% ipython --no-banner

In [1]: import numpy as np

In [2]: np.set_printoptions(suppress=True, linewidth=200)

In [3]: def tidy(a):
   ...:     return np.round(a, 3) + 0
   ...: 

In [4]: C = np.array([[1.0, 0.3, 0.3, 0.5], [-1.2, 0.4, 0.6, -0.5], [-0.7, 0.9, 0.9, 1.4]])

In [5]: rng = np.random.default_rng(606)

In [6]: X = np.array([[1, 2, 1],
   ...:     [0, 0, 1],
   ...:     [1, 2, 2],
   ...:     [2, 2, 0],
   ...:     [2, 2, 2],
   ...:     [0, 0, 2],
   ...:     [1, 1, 2],
   ...:     [2, 1, 2],
   ...:     [1, 2, 2],
   ...:     [1, 0, 1],
   ...:     [1, 0, 1]]) @ C + 0.1 * rng.normal(size=(11, 4))

In [7]: print(tidy(X))
[[-2.074  2.162  2.436  0.997]
 [-0.626  0.975  0.758  1.522]
 [-2.738  2.766  3.231  2.262]
 [-0.212  1.551  1.79  -0.064]
 [-1.903  3.102  3.531  2.743]
 [-1.346  1.778  1.687  2.85 ]
 [-1.577  2.409  2.652  2.905]
 [-0.581  2.807  2.95   3.18 ]
 [-2.827  2.99   3.386  2.42 ]
 [ 0.526  1.268  1.281  1.874]
 [ 0.334  1.26   1.145  1.975]]

In [8]: B = np.c_[X[:, :2] @ np.array([[2, 1], [2, 1]]), np.array([-3, 2, 2, 3, -3, 3, 1, 1, 1, -2, 1])]

In [9]: print(tidy(B))
[[ 0.176  0.088 -3.   ]
 [ 0.696  0.348  2.   ]
 [ 0.056  0.028  2.   ]
 [ 2.676  1.338  3.   ]
 [ 2.398  1.199 -3.   ]
 [ 0.865  0.432  3.   ]
 [ 1.664  0.832  1.   ]
 [ 4.451  2.226  1.   ]
 [ 0.326  0.163  1.   ]
 [ 3.588  1.794 -2.   ]
 [ 3.188  1.594  1.   ]]

In [10]: print(np.linalg.matrix_rank(B))
2

In [11]: print(np.linalg.matrix_rank(np.c_[X, B]))
5

In [12]: C = B[[9, 3]].astype(float)

In [13]: for _ in range(3):
    ...:     labels = np.linalg.norm(B[:, None] - C, axis=-1).argmin(axis=1)
    ...:     C = np.array([B[labels == j].mean(axis=0) for j in range(2)])
    ...: 

In [14]: print(labels)
[0 1 1 1 0 1 1 1 1 0 1]

In [15]: print(tidy(C[1] - C[0]))
[-0.314 -0.157  4.417]

In [16]: print(np.abs(C[1] - C[0]).argmax())
2

In [17]: def softmax(z):
    ...:     e = np.exp(z - z.max(axis=-1, keepdims=True))
    ...:     return e / e.sum(axis=-1, keepdims=True)
    ...: 

In [18]: print(tidy(softmax(X[9] + 4)))
[0.11  0.231 0.234 0.424]

In [19]: print(tidy(softmax(10 * X[9])))
[0.    0.002 0.003 0.995]

In [20]: print(tidy(softmax(X[9])))
[0.11  0.231 0.234 0.424]

In [21]: scores = X @ X.T / np.sqrt(4)

In [22]: print(tidy(softmax(scores)[9] @ X))
[-1.533  2.74   3.012  2.757]

In [23]: print(softmax(scores).round(6).argmax(axis=1))
[8 4 8 4 8 4 4 4 8 7 7]

In [24]: x = np.array([1, 1, 3, 1])

In [25]: target = X @ x

In [26]: print(tidy(np.linalg.pinv(X) @ X))
[[1. 0. 0. 0.]
 [0. 1. 0. 0.]
 [0. 0. 1. 0.]
 [0. 0. 0. 1.]]

In [27]: print(tidy(np.linalg.solve(X.T @ X, X.T @ target)))
[1. 1. 3. 1.]

In [28]: target = target + 0.1 * rng.normal(size=11)

In [29]: print(tidy(target))
[ 8.347  4.156 11.94   6.678 14.705  8.409 11.707 14.073 12.773  7.414  7.179]

In [30]: b, *_ = np.linalg.lstsq(X, target)

In [31]: print(tidy(np.linalg.norm(target - X @ b)))
0.331

In [32]: D = np.linalg.norm(X[:, None] - X[None], axis=-1)

In [33]: print(np.flatnonzero(D[3] < D.mean() / 2))
[3]

In [34]: print(D[3].round(6).argsort(kind="stable")[:4])
[ 3  1  9 10]

In [35]: print((D + 1e9 * np.eye(11)).round(6).argmin(axis=1))
[ 2 10  8  1  8  6  7  6  2 10  9]

In [36]: print(tidy(np.linalg.norm(X - X.mean(axis=0), axis=1)))
[1.399 2.028 1.962 2.445 1.901 1.039 1.058 1.612 2.213 2.145 2.063]

In [37]: print(tidy(D[:5, :5]))
[[0.    2.568 1.743 2.32  2.272]
 [2.568 0.    3.786 2.021 3.916]
 [1.743 3.786 0.    3.917 1.064]
 [2.32  2.021 3.917 0.    4.022]
 [2.272 3.916 1.064 4.022 0.   ]]

In [38]: print(np.linalg.matrix_rank(D ** 2))
6

In [39]: print(tidy(D[3]))
[2.32  2.021 3.917 0.    4.022 3.137 3.487 3.686 4.199 2.154 2.227]

In [40]: print(D.shape)
(11, 11)

In [41]: print(np.unravel_index(D.round(6).argmax(), D.shape))
(np.int64(8), np.int64(9))

In [42]: print(D.mean(axis=1).argmax())
3

In [43]: J = np.load("out0.npy")

In [44]: print(J)
[[ 0  0  7  1]
 [ 8  2  1  1]
 [ 6  0  0  4]
 [ 0  0  5  0]
 [ 0  0  0  0]
 [ 0  0  9  1]
 [ 7  2  7  7]
 [12  3  9 19]
 [12  3  7 16]
 [ 7  1  0  0]
 [13  4  7 13]
 [ 2  0  3  4]
 [ 6  2  0  0]
 [14  4  3 10]
 [ 2  0  1  1]
 [ 0  0  5  1]
 [10  3  9 13]
 [10  3  0  0]
 [ 1  0  0  0]
 [ 0  0  1  0]]

In [45]: B = J + rng.integers(-2, 3, (20, 3)) @ rng.integers(-2, 3, (3, 4))

In [46]: print(B)
[[ 5 -1 12  0]
 [ 8  2 -1  5]
 [ 8  2  3  0]
 [ 1  1  6 -1]
 [-2 -2  0 -2]
 [ 0  3  8  1]
 [ 4  2  6  4]
 [14  2  8 25]
 [10  4  8 10]
 [ 8  2  1 -1]
 [ 9  6  7  5]
 [ 4  2  7 -2]
 [10  3  4 -2]
 [17  1  6 11]
 [-1  0 -3  4]
 [-3  3  3 -2]
 [ 9  2  6 18]
 [ 7  6 -3 -1]
 [ 4 -3  3  1]
 [ 1 -2 -1  7]]

In [47]: print(np.linalg.matrix_rank(B - J, tol=1e-8))
3

In [48]: B = X / np.linalg.norm(X, axis=1, keepdims=True)

In [49]: cov = B @ B.T

In [50]: print(np.argwhere(np.triu(np.abs(cov) > 0.95, 1)))
[[ 0  2]
 [ 0  4]
 [ 0  8]
 [ 1  5]
 [ 1  6]
 [ 1  7]
 [ 2  4]
 [ 2  6]
 [ 2  8]
 [ 4  6]
 [ 4  7]
 [ 4  8]
 [ 5  6]
 [ 5  7]
 [ 6  7]
 [ 6  8]
 [ 7 10]
 [ 9 10]]

In [51]: print(tidy(np.degrees(np.arccos(np.clip(cov[10, 0], -1, 1)))))
49.649

In [52]: cen = J - J.mean(axis=0)

In [53]: vecs = np.linalg.svd(cen)[2][:3]

In [54]: B = cen - cen @ vecs.T @ vecs

In [55]: print(tidy((cen @ vecs.T).std(axis=0)))
[7.676 3.625 1.651]

In [56]: print(tidy(np.cov(cen @ vecs.T, rowvar=False)))
[[62.025  0.     0.   ]
 [ 0.    13.829  0.   ]
 [ 0.     0.     2.869]]

In [57]: D = np.linalg.norm(J[:, None] - J[None], axis=-1)

In [58]: print((D + 1e9 * np.eye(20)).round(6).argmin(axis=1))
[ 5  9  1 15 18  0 16  8 10 12  8 14  9 10 18  3 10  1  4  4]

In [59]: print(tidy(D[:5, :5]))
[[ 0.    10.198  9.695  2.236  7.071]
 [10.198  0.     4.243  9.22   8.367]
 [ 9.695  4.243  0.     8.775  7.211]
 [ 2.236  9.22   8.775  0.     5.   ]
 [ 7.071  8.367  7.211  5.     0.   ]]

In [60]: print(D[19].round(6).argsort(kind="stable")[:4])
[19  4 18 14]

In [61]: print(D.shape)
(20, 20)

In [62]: print(np.linalg.matrix_rank(D ** 2))
6

In [63]: print(tidy(np.linalg.norm(J, axis=1)))
[ 7.071  8.367  7.211  5.     0.     9.055 12.288 24.393 21.401  7.071 20.075  5.385  6.325 17.916  2.449  5.099 18.947 10.44   1.     1.   ]

In [64]: labels = rng.integers(0, 3, 5)

In [65]: F = np.array([[-1, -4, -1, -2, -5],
    ...:     [1, 1, -4, 1, -4],
    ...:     [3, -1, -3, 4, 3],
    ...:     [-2, -3, 2, -3, 5],
    ...:     [4, -2, -1, -3, 4]]) * (labels[:, None] == labels)

In [66]: print(F)
[[-1 -4  0 -2  0]
 [ 1  1  0  1  0]
 [ 0  0 -3  0  0]
 [-2 -3  0 -3  0]
 [ 0  0  0  0  4]]

In [67]: x = np.array([2, 0, 1, 0, 0])

In [68]: target = F @ x

In [69]: b, lr = np.zeros(5), 1 / np.linalg.norm(F, 2) ** 2

In [70]: for i in range(4):
    ...:     b -= lr * F.T @ (F @ b - target)
    ...:     if i % 1 == 0: print(i, round(np.linalg.norm(F @ b - target), 3))
    ...: 
0 2.846
1 2.416
2 2.087
3 1.835

In [71]: print(tidy(np.linalg.cond(F)))
28.91

In [72]: print(tidy(b))
[0.352 0.417 0.597 0.466 0.   ]

In [73]: f = np.array([-2, 6, 3, 5])

In [74]: r1 = np.array([1, 1, 2, 0, 0])

In [75]: M = np.outer(f, r1)

In [76]: print(M)
[[-2 -2 -4  0  0]
 [ 6  6 12  0  0]
 [ 3  3  6  0  0]
 [ 5  5 10  0  0]]

In [77]: # rank 1

In [78]: print(tidy(np.linalg.norm(M, 2) / np.linalg.norm(M)))
1.0

In [79]: print(np.linalg.cond(M) > 100)
True

In [80]: B = M[0, 0] * M[1:] - np.outer(M[1:, 0], M[0])

In [81]: print(B)
[[0 0 0 0 0]
 [0 0 0 0 0]
 [0 0 0 0 0]]

In [82]: print(np.linalg.matrix_rank(B), np.linalg.matrix_rank(M))
0 1

In [83]: print(np.flatnonzero(~B.round(6).any(axis=1)))
[0 1 2]

In [84]: A = np.load("w.npy")

In [85]: print(A)
[[3 6 5 9]
 [7 2 5 3]
 [2 9 0 5]
 [0 6 7 7]]

In [86]: labels = rng.permutation(4)

In [87]: print(labels)
[1 2 3 0]

In [88]: B = A[labels][:, labels]

In [89]: print(np.diag(B))
[2 0 7 3]

In [90]: print(tidy(np.linalg.det(B)), tidy(np.linalg.det(A[labels])))
-1562.0 1562.0

In [91]: print(B)
[[2 5 3 7]
 [9 0 5 2]
 [6 7 7 0]
 [6 5 9 3]]

In [92]: print(np.allclose(B, A))
False

In [93]: B = X / np.sqrt((X ** 2).mean(axis=1, keepdims=True))

In [94]: print(np.linalg.matrix_rank(X - X.mean(axis=1, keepdims=True)))
3

In [95]: print(tidy(B[1]))
[-0.609  0.947  0.737  1.479]

In [96]: O, vecs = np.linalg.qr(A[:, :2])[0], np.linalg.qr(A[:, 2:])[0]

In [97]: sigma = np.linalg.svd(O.T @ vecs, compute_uv=False)

In [98]: print(tidy(np.linalg.norm(O @ O.T - vecs @ vecs.T, 2)))
0.873

In [99]: t = np.radians(180)

In [100]: Rm = np.eye(4)

In [101]: Rm[0, 0] = Rm[3, 3] = np.cos(t)

In [102]: Rm[0, 3], Rm[3, 0] = -np.sin(t), np.sin(t)

In [103]: print(tidy(Rm))
[[-1.  0.  0.  0.]
 [ 0.  1.  0.  0.]
 [ 0.  0.  1.  0.]
 [ 0.  0.  0. -1.]]

In [104]: B = A @ Rm.T

In [105]: print(np.abs(B - A).max(axis=0))
[14.  0.  0. 18.]

In [106]: print(np.allclose(A @ A.T, B @ B.T))
True
